% python3 -q
>>> import numpy as np
>>> import numpy.linalg as la
>>> np.set_printoptions(precision=3, suppress=True, linewidth=120, legacy="1.25")
>>> u = np.array([-4, -5, 4, -6, 4, 4, 9, -9])
>>> rng = np.random.default_rng(76842)
>>> data = np.outer(rng.normal(size=31), u) + 0.05 * rng.normal(size=(31, 8))
>>> print(data)
[[ -0.849  -1.086   0.904  -1.16    0.857   0.845   1.934  -1.969]
 [ -5.889  -7.385   5.877  -8.733   5.837   5.856  13.246 -13.153]
 [ -1.877  -2.49    1.988  -3.054   1.953   1.866   4.479  -4.432]
 [ -6.337  -7.975   6.387  -9.556   6.305   6.319  14.304 -14.304]
 [  1.993   2.534  -2.037   3.106  -1.971  -2.114  -4.578   4.605]
 [  3.604   4.524  -3.605   5.266  -3.498  -3.448  -7.964   7.896]
 [  5.391   6.758  -5.375   8.076  -5.493  -5.354 -12.031  12.228]
 [  1.904   2.508  -2.02    2.989  -2.043  -2.022  -4.324   4.522]
 [  5.404   6.563  -5.318   8.018  -5.285  -5.293 -11.942  11.944]
 [ -0.381  -0.437   0.386  -0.557   0.352   0.262   0.73   -0.825]
 [  2.813   3.476  -2.769   4.162  -2.818  -2.819  -6.267   6.271]
 [  0.852   0.997  -0.77    1.194  -0.805  -0.758  -1.758   1.732]
 [ -0.562  -0.694   0.557  -0.84    0.567   0.525   1.291  -1.207]
 [  3.986   4.899  -3.862   5.96   -3.961  -3.9    -8.979   8.906]
 [ -0.623  -0.758   0.635  -0.905   0.552   0.532   1.354  -1.276]
 [  7.278   9.191  -7.346  10.977  -7.363  -7.373 -16.438  16.438]
 [  2.211   2.825  -2.187   3.314  -2.061  -2.199  -4.922   5.01 ]
 [ -1.311  -1.675   1.262  -1.955   1.346   1.388   2.925  -3.007]
 [  3.302   4.176  -3.38    4.988  -3.358  -3.344  -7.481   7.546]
 [  3.786   4.746  -3.771   5.606  -3.753  -3.702  -8.415   8.497]
 [  1.032   1.256  -1.061   1.524  -0.937  -1.04   -2.26    2.25 ]
 [  2.313   2.886  -2.334   3.469  -2.313  -2.293  -5.257   5.267]
 [ -7.038  -8.862   7.021 -10.477   6.889   7.088  15.927 -15.885]
 [  5.906   7.402  -5.993   8.98   -5.936  -6.059 -13.339  13.328]
 [ -2.107  -2.671   2.177  -3.327   2.1     2.189   4.802  -4.879]
 [ -0.366  -0.475   0.436  -0.458   0.307   0.319   0.729  -0.911]
 [  2.889   3.631  -2.915   4.351  -2.919  -2.872  -6.532   6.561]
 [  1.13    1.412  -1.208   1.718  -1.209  -1.15   -2.517   2.489]
 [  2.044   2.665  -2.039   3.176  -2.146  -2.055  -4.599   4.603]
 [ -2.318  -2.906   2.365  -3.473   2.4     2.366   5.301  -5.268]
 [  0.662   1.029  -0.659   1.157  -0.706  -0.65   -1.577   1.573]]
>>> vec = np.array([-1, 1, 0, -1, -2, 2, 1, 2])
>>> target = data @ vec
>>> print(np.round(la.pinv(data) @ data, 3) + 0)
[[1. 0. 0. 0. 0. 0. 0. 0.]
 [0. 1. 0. 0. 0. 0. 0. 0.]
 [0. 0. 1. 0. 0. 0. 0. 0.]
 [0. 0. 0. 1. 0. 0. 0. 0.]
 [0. 0. 0. 0. 1. 0. 0. 0.]
 [0. 0. 0. 0. 0. 1. 0. 0.]
 [0. 0. 0. 0. 0. 0. 1. 0.]
 [0. 0. 0. 0. 0. 0. 0. 1.]]
>>> print(np.round(la.solve(data.T @ data, data.T @ target), 3) + 0)
[-1.  1.  0. -1. -2.  2.  1.  2.]
>>> try:
...     la.solve(data, target)
... except la.LinAlgError as e:
...     print(e)
... 
Last 2 dimensions of the array must be square
>>> target = target + 0.02 * rng.normal(size=31)
>>> print(target)
[-1.101 -5.792 -2.143 -6.389  1.8    3.593  5.991  2.376  5.052 -0.554  2.783  0.712 -0.513  3.949 -0.475  7.389  2.131
 -1.396  3.531  4.032  0.709  2.432 -6.765  5.596 -2.02  -0.739  3.064  1.097  2.252 -2.394  0.92 ]
>>> b, *_ = la.lstsq(data, target)
>>> print(round(float(la.norm(target - data @ b)), 3))
0.106
>>> print(np.round(data.T @ (target - data @ b), 3) + 0)
[0. 0. 0. 0. 0. 0. 0. 0.]
>>> print([round(float(la.norm(la.solve(data.T @ data + lam * np.eye(8), data.T @ target))), 2) for lam in (0, 1, 10, 100)])
[4.07, 0.42, 0.24, 0.23]
>>> print(b)
[-1.211  1.068  0.098 -0.946 -1.986  2.07   0.905  2.006]
